$ ipython --no-banner

In [1]: import numpy as np

In [2]: np.set_printoptions(suppress=True, linewidth=160)

In [3]: def rd(a):
   ...:     return np.round(a, 4) + 0
   ...: 

In [4]: X = np.loadtxt("test8.csv", delimiter=",")

In [5]: print(rd(X))
[[ 1.0784 -0.8157 -0.1519 -0.7451 -0.3835 -1.2027]
 [ 0.4441  1.0954 -0.2828  0.4204 -1.5295 -0.0818]
 [ 0.3806  1.1562  0.3749 -1.4493  0.4569  0.262 ]
 [ 1.3956 -0.3591  0.7275  0.4904  0.0911  1.0702]
 [ 0.3806 -0.1473 -1.77   -0.2691  0.2175  0.7621]
 [ 0.6344  0.8045 -0.3072  0.9246  1.1176 -0.8672]]

In [6]: print(np.allclose(X @ X.T, X.T @ X))
True

In [7]: print(rd(np.trace(X)))
2.3894

In [8]: data = np.loadtxt("data.csv", delimiter=",")

In [9]: print(data)
[[-1.0706  0.9928  1.0449]
 [-1.0886  0.8522  1.1044]
 [-1.1293  1.0035  0.86  ]
 [-0.955   0.9964  1.0817]
 [-1.0138  0.8135  1.0505]
 [-1.0273  0.9348  1.0401]
 [-1.1755  0.9913  1.0695]
 [-0.938   0.9146  0.9607]
 [-1.0245  1.0164  1.0414]
 [-1.0159  0.9132  1.0226]
 [-0.8989  1.0084  0.8653]
 [-0.9266  1.0366  1.0374]
 [-0.9804  0.9655  0.9953]
 [-1.0384 -0.9907 -1.0084]
 [-0.9672 -0.868  -1.0322]
 [-0.9192 -1.027  -1.0397]
 [-0.9733 -0.9647 -1.0317]
 [-1.0947 -0.9507 -0.9475]
 [-1.0038 -0.9843 -1.0871]
 [-0.9523 -1.0166 -1.1716]
 [-0.9701 -1.0674 -0.9521]
 [-0.9544 -0.86   -0.964 ]
 [-0.9392 -0.9622 -0.9844]
 [-0.9912 -0.9254 -0.9794]
 [-1.0823 -1.1008 -0.9348]
 [-0.9264 -0.9816 -1.141 ]
 [ 1.8426 -0.9661  0.1812]
 [ 1.9457 -0.9733  0.116 ]
 [ 1.9865 -1.1413 -0.053 ]
 [ 2.0579 -1.1457 -0.0719]
 [ 2.1074 -0.9935  0.0046]
 [ 2.0062 -1.008  -0.0342]
 [ 1.8922 -0.7884  0.0338]
 [ 2.1041 -0.8596  0.003 ]
 [ 2.1643 -0.9539 -0.0703]
 [ 1.8978 -0.847  -0.1688]
 [ 1.9304 -0.9264  0.1977]
 [ 2.1086 -1.024  -0.0455]
 [ 1.8927 -1.0989  0.0489]]

In [10]: C2 = data.T @ data

In [11]: print(np.linalg.matrix_rank(C2))
3

In [12]: print((data @ data.T).shape)
(39, 39)

In [13]: print(rd(np.trace(C2)), rd((data ** 2).sum()))
142.3078 142.3078

In [14]: print(np.allclose(C2, C2.T))
True

In [15]: print(rd(np.linalg.eigvalsh(C2)[::-1]))
[92.5078 47.3998  2.4002]

In [16]: Xc = (data - data.mean(axis=0)) / data.std(axis=0)

In [17]: print(rd(Xc.std(axis=0)))
[1. 1. 1.]

In [18]: c = np.linalg.lstsq(np.delete(Xc, 0, axis=1), Xc[:, 0])[0]

In [19]: print(rd(1 - np.var(Xc[:, 0] - np.delete(Xc, 0, axis=1) @ c)))
0.9344

In [20]: P = data @ np.linalg.solve(data.T @ data, data.T)

In [21]: print(rd(P @ data[:, 0]))
[-1.0706 -1.0886 -1.1293 -0.955  -1.0138 -1.0273 -1.1755 -0.938  -1.0245 -1.0159 -0.8989 -0.9266 -0.9804 -1.0384 -0.9672 -0.9192 -0.9733 -1.0947 -1.0038
 -0.9523 -0.9701 -0.9544 -0.9392 -0.9912 -1.0823 -0.9264  1.8426  1.9457  1.9865  2.0579  2.1074  2.0062  1.8922  2.1041  2.1643  1.8978  1.9304  2.1086
  1.8927]

In [22]: print(np.linalg.matrix_rank(np.eye(39) - P))
36

In [23]: print(rd(np.trace(P)))
3.0

In [24]: W0 = np.load("block12.npy")

In [25]: print(rd(W0))
[[ 0.0071  0.0213  0.0071 -0.0213 -0.078 ]
 [ 0.0213  0.0638  0.0213 -0.0638 -0.234 ]
 [ 0.0071  0.0213  0.0071 -0.0213 -0.078 ]
 [-0.0213 -0.0638 -0.0213  0.0638  0.234 ]
 [-0.078  -0.234  -0.078   0.234   0.8582]]

In [26]: # symmetric, so the eigenvalues are real

In [27]: print(rd(np.linalg.norm(X[3] - X[2])))
2.8284

In [28]: print(rd(np.linalg.norm(X, 2)))
2.0

In [29]: rank = np.linalg.matrix_rank(W0)

In [30]: print(rank)
1

In [31]: N = np.linalg.svd(W0)[2][rank:].T

In [32]: print([int(np.linalg.matrix_rank(W0[:i])) for i in range(1, len(W0) + 1)])
[1, 1, 1, 1, 1]

In [33]: print(np.allclose(W0 @ N, 0))
True

In [34]: print(rd(W0 @ N))
[[0. 0. 0. 0.]
 [0. 0. 0. 0.]
 [0. 0. 0. 0.]
 [0. 0. 0. 0.]
 [0. 0. 0. 0.]]

In [35]: print(rd(np.poly(W0)))
[ 1. -1.  0.  0.  0.  0.]

In [36]: print(rd(np.linalg.det(W0.T)))
0.0

In [37]: print(rd(np.linalg.det(W0[::-1])))
0.0

In [38]: print(np.argsort(-np.linalg.norm(W0, axis=0).round(6), kind="stable")[:3])
[4 1 3]

In [39]: print([round(float(x), 4) for x in np.linalg.svd(W0, compute_uv=False)[:3]])
[1.0, 0.0, 0.0]

In [40]: theta = np.deg2rad(36)

In [41]: mat = np.eye(8)

In [42]: mat[np.ix_([2, 4], [2, 4])] = [[np.cos(theta), -np.sin(theta)], [np.sin(theta), np.cos(theta)]]

In [43]: print(rd(mat))
[[ 1.      0.      0.      0.      0.      0.      0.      0.    ]
 [ 0.      1.      0.      0.      0.      0.      0.      0.    ]
 [ 0.      0.      0.809   0.     -0.5878  0.      0.      0.    ]
 [ 0.      0.      0.      1.      0.      0.      0.      0.    ]
 [ 0.      0.      0.5878  0.      0.809   0.      0.      0.    ]
 [ 0.      0.      0.      0.      0.      1.      0.      0.    ]
 [ 0.      0.      0.      0.      0.      0.      1.      0.    ]
 [ 0.      0.      0.      0.      0.      0.      0.      1.    ]]

In [44]: x0 = np.array([0, 3, 2, 0, 7, -4, -6, -6])

In [45]: print(8 - np.linalg.matrix_rank(mat - np.eye(8), tol=1e-8))
6

In [46]: print(rd(mat.T @ (mat @ x0)))
[ 0.  3.  2.  0.  7. -4. -6. -6.]

In [47]: print(rd(np.abs(np.linalg.eigvals(mat))))
[1. 1. 1. 1. 1. 1. 1. 1.]

In [48]: Y = mat / np.sqrt((mat ** 2).mean(axis=1, keepdims=True))

In [49]: print(np.linalg.matrix_rank(mat - mat.mean(axis=1, keepdims=True)))
7

In [50]: print(rd(np.linalg.norm(Y, axis=1)))
[2.8284 2.8284 2.8284 2.8284 2.8284 2.8284 2.8284 2.8284]

In [51]: x0 = np.array([1, 2, 9, 8, 2, 5, 0, 7])

In [52]: target = mat @ x0

In [53]: c, lr = np.zeros(8), 1 / np.linalg.norm(mat, 2) ** 2

In [54]: for i in range(60):
    ...:     c -= lr * mat.T @ (mat @ c - target)
    ...:     if i % 10 == 0: print(i, round(np.linalg.norm(mat @ c - target), 4))
    ...: 
0 0.0
10 0.0
20 0.0
30 0.0
40 0.0
50 0.0

In [55]: print(rd(np.linalg.cond(mat)))
1.0

In [56]: x0 = np.array([-2, 2, -2, 0, -1, 0, 2, 1])

In [57]: target = mat @ x0

In [58]: print(rd(target))
[-2.      2.     -1.0302  0.     -1.9846  0.      2.      1.    ]

In [59]: print(rd(np.linalg.solve(mat, mat[:, 2])))
[0. 0. 1. 0. 0. 0. 0. 0.]

In [60]: print(rd(np.linalg.solve(mat, target + mat[:, 3])))
[-2.  2. -2.  1. -1.  0.  2.  1.]

In [61]: print(rd(np.linalg.solve(mat, target)))
[-2.  2. -2.  0. -1.  0.  2.  1.]

In [62]: r0 = np.array([-3, 4, 7, 3, 7, 5, -6, 7])

In [63]: Y = mat + np.outer(r0, np.eye(8)[3])

In [64]: print(rd(np.linalg.det(Y) / np.linalg.det(mat)), rd(1 + np.linalg.solve(mat, r0)[3]))
4.0 4.0

In [65]: print(rd(Y))
[[ 1.      0.      0.     -3.      0.      0.      0.      0.    ]
 [ 0.      1.      0.      4.      0.      0.      0.      0.    ]
 [ 0.      0.      0.809   7.     -0.5878  0.      0.      0.    ]
 [ 0.      0.      0.      4.      0.      0.      0.      0.    ]
 [ 0.      0.      0.5878  7.      0.809   0.      0.      0.    ]
 [ 0.      0.      0.      5.      0.      1.      0.      0.    ]
 [ 0.      0.      0.     -6.      0.      0.      1.      0.    ]
 [ 0.      0.      0.      7.      0.      0.      0.      1.    ]]

In [66]: cent = np.sign(np.array([[1, 0, 0, 2], [1, 1, 1, 0], [2, 2, 0, 0], [2, 2, 2, 2]]))

In [67]: Y = (np.tril(cent, -1) + np.eye(4)) @ (np.triu(cent, 1) + np.eye(4))

In [68]: w = np.array([-1, 1, 0, 2])

In [69]: J = np.rint(Y * w @ np.linalg.inv(Y)) + 0

In [70]: print(J)
[[-1.  0. -3.  3.]
 [-2.  2. -4.  3.]
 [-2.  2. -4.  3.]
 [-2.  2. -6.  5.]]

In [71]: left, sv, VT = np.linalg.svd(J)

In [72]: vecs = VT[:(sv > 1e-8).sum()]

In [73]: rng = np.random.default_rng(838887)

In [74]: x0 = J[0] + 2 * J[3] + rng.integers(2) * np.eye(4)[2]

In [75]: print(x0)
[ -5.   4. -14.  13.]

In [76]: print(rd(vecs.T @ vecs))
[[ 1.      0.      0.      0.    ]
 [ 0.      0.8889 -0.2222 -0.2222]
 [ 0.     -0.2222  0.5556 -0.4444]
 [ 0.     -0.2222 -0.4444  0.5556]]

In [77]: print(rd(np.linalg.norm(x0 - vecs.T @ vecs @ x0)))
0.6667

In [78]: W = np.array([[0, 1, 2, 3, 1, 0],
    ...:     [0, 2, 1, 0, 1, 2],
    ...:     [3, 1, 1, 2, 1, 0],
    ...:     [0, 3, 2, 0, 1, 3]])

In [79]: c = np.array([0, 1, -3, -1, 2, 0])

In [80]: H = np.maximum(J @ W + c, 0)

In [81]: print((H > 0).mean(axis=0))
[0. 1. 0. 0. 1. 1.]

In [82]: print(H)
[[ 0.  6.  0.  0.  1.  9.]
 [ 0.  8.  0.  0.  1. 13.]
 [ 0.  8.  0.  0.  1. 13.]
 [ 0. 12.  0.  0.  1. 19.]]

In [83]: print((H > 0).astype(int))
[[0 1 0 0 1 1]
 [0 1 0 0 1 1]
 [0 1 0 0 1 1]
 [0 1 0 0 1 1]]

In [84]: cent = np.array([[2, 0], [1, 0], [0, 2], [0, 2], [2, 2], [1, 2]])

In [85]: print(H @ cent)
[[17. 20.]
 [23. 28.]
 [23. 28.]
 [33. 40.]]

In [86]: print(W @ cent)
[[ 3 12]
 [ 6  8]
 [ 9  8]
 [ 8 12]]

In [87]: print(rd(np.linalg.det(J)))
0.0

In [88]: print(np.allclose(J @ J.T, J.T @ J))
False

In [89]: print(rd(np.sort(np.abs(np.linalg.eigvals(J)))))
[0. 1. 1. 2.]

In [90]: rank = np.linalg.matrix_rank(J)

In [91]: print(rank)
3

In [92]: N = np.linalg.svd(J)[2][rank:].T

In [93]: print(np.allclose(J @ N, 0))
True

In [94]: print([int(np.linalg.matrix_rank(J[:, :j + 1])) for j in range(4)])
[1, 2, 3, 3]

In [95]: print([int(np.linalg.matrix_rank(np.delete(J, i, axis=0))) for i in range(4)])
[2, 3, 3, 2]

In [96]: print(rd(N[:, 0] / N[np.abs(N[:, 0]).round(6).argmax(), 0]))
[0.  0.5 1.  1. ]

In [97]: r0 = np.array([-5, 3])

In [98]: print(np.convolve(J[2], r0))
[ 10. -16.  26. -27.   9.]

In [99]: print(np.correlate(J[2], J[1], "full"))
[ -6.  14. -24.  33. -24.  14.  -6.]

In [100]: K = np.loadtxt("a.csv", delimiter=",")

In [101]: print(K)
[[ 0.5  0.9 -0.3 -0.7 -2.2  0.6 -1.5 -1.4]
 [ 1.8  0.1  0.5  0.3 -1.7  0.1  0.9  0.5]
 [ 0.1  0.  -0.6  0.1 -1.3 -0.5 -0.2  0.2]
 [-1.6  0.7  0.7 -0.5  0.  -0.7  0.4  0.2]
 [ 0.4 -1.6  1.6 -0.6  1.2 -0.4 -0.2  0.4]
 [ 0.6 -0.3 -1.1  1.2  0.6  1.2  0.9 -1.1]
 [-0.1 -0.4  1.   0.9  0.5  0.   1.3  0.3]
 [-1.6 -0.8 -0.9  1.9 -0.1  1.5  0.1  0.8]
 [ 0.7  1.2  0.6 -0.3 -0.7  0.7  1.6  2. ]]

In [102]: Y = np.linalg.inv(X)

In [103]: print(rd(X @ Y))
[[1. 0. 0. 0. 0. 0.]
 [0. 1. 0. 0. 0. 0.]
 [0. 0. 1. 0. 0. 0.]
 [0. 0. 0. 1. 0. 0.]
 [0. 0. 0. 0. 1. 0.]
 [0. 0. 0. 0. 0. 1.]]

In [104]: print(rd(np.linalg.det(X) * np.linalg.det(Y)))
1.0

In [105]: print(np.allclose(Y, X.T))
False

In [106]: print(rd(np.linalg.slogdet(X)[0]))
-1.0

In [107]: print(rd(np.linalg.cond(X)))
1.0

In [108]: print(rd(np.linalg.inv(Y)))
[[ 1.0784 -0.8157 -0.1519 -0.7451 -0.3835 -1.2027]
 [ 0.4441  1.0954 -0.2828  0.4204 -1.5295 -0.0818]
 [ 0.3806  1.1562  0.3749 -1.4493  0.4569  0.262 ]
 [ 1.3956 -0.3591  0.7275  0.4904  0.0911  1.0702]
 [ 0.3806 -0.1473 -1.77   -0.2691  0.2175  0.7621]
 [ 0.6344  0.8045 -0.3072  0.9246  1.1176 -0.8672]]

In [109]: x0 = np.array([0, 2, 1, 2, -2, 0, -2, -2])

In [110]: target = K @ x0

In [111]: print(rd(target))
[10.3  1.9  2.2 -0.1 -5.6 -0.1 -2.2 -0.3 -3.4]

In [112]: print(rd(np.linalg.pinv(K) @ K))
[[1. 0. 0. 0. 0. 0. 0. 0.]
 [0. 1. 0. 0. 0. 0. 0. 0.]
 [0. 0. 1. 0. 0. 0. 0. 0.]
 [0. 0. 0. 1. 0. 0. 0. 0.]
 [0. 0. 0. 0. 1. 0. 0. 0.]
 [0. 0. 0. 0. 0. 1. 0. 0.]
 [0. 0. 0. 0. 0. 0. 1. 0.]
 [0. 0. 0. 0. 0. 0. 0. 1.]]

In [113]: print(rd(np.linalg.lstsq(K, target)[0]))
[ 0.  2.  1.  2. -2.  0. -2. -2.]

In [114]: print(rd(np.linalg.solve(K.T @ K, K.T @ target)))
[ 0.  2.  1.  2. -2.  0. -2. -2.]

In [115]: target = target + 0.1 * rng.normal(size=9)

In [116]: print(rd(target))
[10.2776  1.9086  2.2324 -0.3167 -5.7286 -0.1413 -2.1882 -0.257  -3.3918]

In [117]: c, *_ = np.linalg.lstsq(K, target)

In [118]: print(rd(K.T @ (target - K @ c)))
[0. 0. 0. 0. 0. 0. 0. 0.]

In [119]: print([round(float(np.linalg.norm(np.linalg.solve(K.T @ K + lam * np.eye(8), K.T @ target))), 2) for lam in (0, 1, 10, 100)])
[4.82, 3.16, 1.91, 0.45]

In [120]: print(c.round())
[ 0.  2.  1.  2. -2. -0. -2. -2.]

In [121]: C2 = K.T @ K

In [122]: print(np.allclose(C2, C2.T))
True

In [123]: print(rd(np.linalg.svd(K, compute_uv=False) ** 2))
[18.6294 15.3062 14.2004  8.2801  3.8696  2.0826  1.7929  0.1388]

In [124]: A = np.load("dump.npy")

In [125]: print(A)
[[ 77   2   5   2  -7]
 [ -1  64   7  -9   5]
 [  8   7  21   7   1]
 [  1   9   9 -24   4]
 [  1  -6   2  -5  97]]

In [126]: r0 = np.array([3, 2, 1, 0, 1])

In [127]: Y = A + np.outer(r0, np.eye(5)[0])

In [128]: print(np.linalg.matrix_rank(Y - A))
1

In [129]: print(np.linalg.matrix_rank(np.linalg.inv(Y) - np.linalg.inv(A), tol=1e-8))
1

In [130]: blk = np.stack([A, -2 * A, A[::-1]])

In [131]: print(np.einsum("bij,cij->bc", blk, blk))
[[ 21097 -42194   1124]
 [-42194  84388  -2248]
 [  1124  -2248  21097]]

In [132]: print((blk @ A.T).shape)
(3, 5, 5)

In [133]: print(np.linalg.matrix_rank(blk.reshape(3, -1)))
2

In [134]: print(rd(np.linalg.norm(blk, axis=(1, 2))))
[145.2481 290.4961 145.2481]
